% python3 -q
>>> import numpy as np
>>> import numpy.linalg as la
>>> np.set_printoptions(precision=3, suppress=True, linewidth=200)
>>> F = np.array([[4, 5, 5],
...     [4, 5, 5],
...     [4, 1, 5],
...     [4, 1, 5],
...     [4, 5, 5],
...     [4, 1, 5],
...     [4, 5, 5],
...     [4, 3, 5],
...     [4, 5, 5],
...     [4, 5, 5],
...     [4, 3, 5],
...     [4, 3, 5],
...     [4, 1, 5],
...     [4, 5, 5],
...     [4, 5, 5],
...     [4, 1, 5],
...     [4, 5, 5],
...     [4, 3, 5]])
>>> F
array([[4, 5, 5],
       [4, 5, 5],
       [4, 1, 5],
       [4, 1, 5],
       [4, 5, 5],
       [4, 1, 5],
       [4, 5, 5],
       [4, 3, 5],
       [4, 5, 5],
       [4, 5, 5],
       [4, 3, 5],
       [4, 3, 5],
       [4, 1, 5],
       [4, 5, 5],
       [4, 5, 5],
       [4, 1, 5],
       [4, 5, 5],
       [4, 3, 5]])
>>> [round(float(x), 3) for x in la.svd(F, compute_uv=False)[:3]]
[31.046, 6.337, 0.0]
>>> la.cond(F) > 100
np.True_
>>> la.matrix_rank(F, rtol=0.1)
np.int64(2)
>>> Uu, sigma, vt = la.svd(F)
>>> vecs = vt[:(sigma > 1e-8).sum()]
>>> rng = np.random.default_rng(2937)
>>> vec = F[1] + 4 * F[4] + rng.integers(2) * np.eye(3)[1]
>>> vec
array([20., 25., 25.])
>>> np.allclose(vecs.T @ vecs @ vec, vec)
True
>>> np.round(vecs.T @ vecs, 3) + 0
array([[0.39 , 0.   , 0.488],
       [0.   , 1.   , 0.   ],
       [0.488, 0.   , 0.61 ]])
>>> Uu, sigma, vt = la.svd(F)
>>> sigma.round(3) + 0
array([31.046,  6.337,  0.   ])
>>> np.argmax(sigma[:-1] / (sigma[1:] + 1e-6)) + 1
np.int64(2)
>>> A2 = Uu[:, :2] @ np.diag(sigma[:2]) @ vt[:2]
>>> np.round(np.abs(F - A2).max(), 3)
np.float64(0.0)
>>> la.matrix_rank(A2)
np.int64(2)
>>> np.round(la.norm(F - A2) / la.norm(F), 3)
np.float64(0.0)
>>> r = la.matrix_rank(F)
>>> r
np.int64(2)
>>> N = la.svd(F)[2][r:].T
>>> [int(la.matrix_rank(F[:, :j + 1])) for j in range(3)]
[1, 2, 2]
>>> [int(la.matrix_rank(F[:i])) for i in range(1, len(F) + 1)]
[1, 1, 2, 2, 2, 2, 2, 2, 2, 2, 2, 2, 2, 2, 2, 2, 2, 2]
>>> [int(la.matrix_rank(np.delete(F, i, axis=0))) for i in range(18)]
[2, 2, 2, 2, 2, 2, 2, 2, 2, 2, 2, 2, 2, 2, 2, 2, 2, 2]
>>> np.round(F @ N, 3) + 0
array([[0.],
       [0.],
       [0.],
       [0.],
       [0.],
       [0.],
       [0.],
       [0.],
       [0.],
       [0.],
       [0.],
       [0.],
       [0.],
       [0.],
       [0.],
       [0.],
       [0.],
       [0.]])
>>> np.round(N @ N.T, 3) + 0
array([[ 0.61 ,  0.   , -0.488],
       [ 0.   ,  0.   ,  0.   ],
       [-0.488,  0.   ,  0.39 ]])
>>> np.round(N[:, 0] / N[np.abs(N[:, 0]).round(6).argmax(), 0], 3) + 0
array([ 1. ,  0. , -0.8])
>>> W = np.array([[2, -2, 3, -1, -3, -3], [0, 3, -2, 0, 2, -1], [2, 2, 0, -2, -1, 0]])
>>> b = np.array([1, -5, -5, 7, -2, 0])
>>> act = np.maximum(F @ W + b, 0)
>>> la.matrix_rank(act)
np.int64(3)
>>> act
array([[19, 12,  0,  0,  0,  0],
       [19, 12,  0,  0,  0,  0],
       [19,  0,  5,  0,  0,  0],
       [19,  0,  5,  0,  0,  0],
       [19, 12,  0,  0,  0,  0],
       [19,  0,  5,  0,  0,  0],
       [19, 12,  0,  0,  0,  0],
       [19,  6,  1,  0,  0,  0],
       [19, 12,  0,  0,  0,  0],
       [19, 12,  0,  0,  0,  0],
       [19,  6,  1,  0,  0,  0],
       [19,  6,  1,  0,  0,  0],
       [19,  0,  5,  0,  0,  0],
       [19, 12,  0,  0,  0,  0],
       [19, 12,  0,  0,  0,  0],
       [19,  0,  5,  0,  0,  0],
       [19, 12,  0,  0,  0,  0],
       [19,  6,  1,  0,  0,  0]])
>>> (act > 0).mean(axis=0)
array([1.   , 0.722, 0.5  , 0.   , 0.   , 0.   ])
>>> Z = np.array([[-5, 4], [-3, 3], [2, 2], [-1, 4], [4, 4], [0, 2]])
>>> act @ Z
array([[-131,  112],
       [-131,  112],
       [ -85,   86],
       [ -85,   86],
       [-131,  112],
       [ -85,   86],
       [-131,  112],
       [-111,   96],
       [-131,  112],
       [-131,  112],
       [-111,   96],
       [-111,   96],
       [ -85,   86],
       [-131,  112],
       [-131,  112],
       [ -85,   86],
       [-131,  112],
       [-111,   96]])
>>> (act @ Z).round(6).argmax(axis=1)
array([1, 1, 1, 1, 1, 1, 1, 1, 1, 1, 1, 1, 1, 1, 1, 1, 1, 1])
>>> W @ Z
array([[ -9, -14],
       [ -5,  11],
       [-18,   2]])
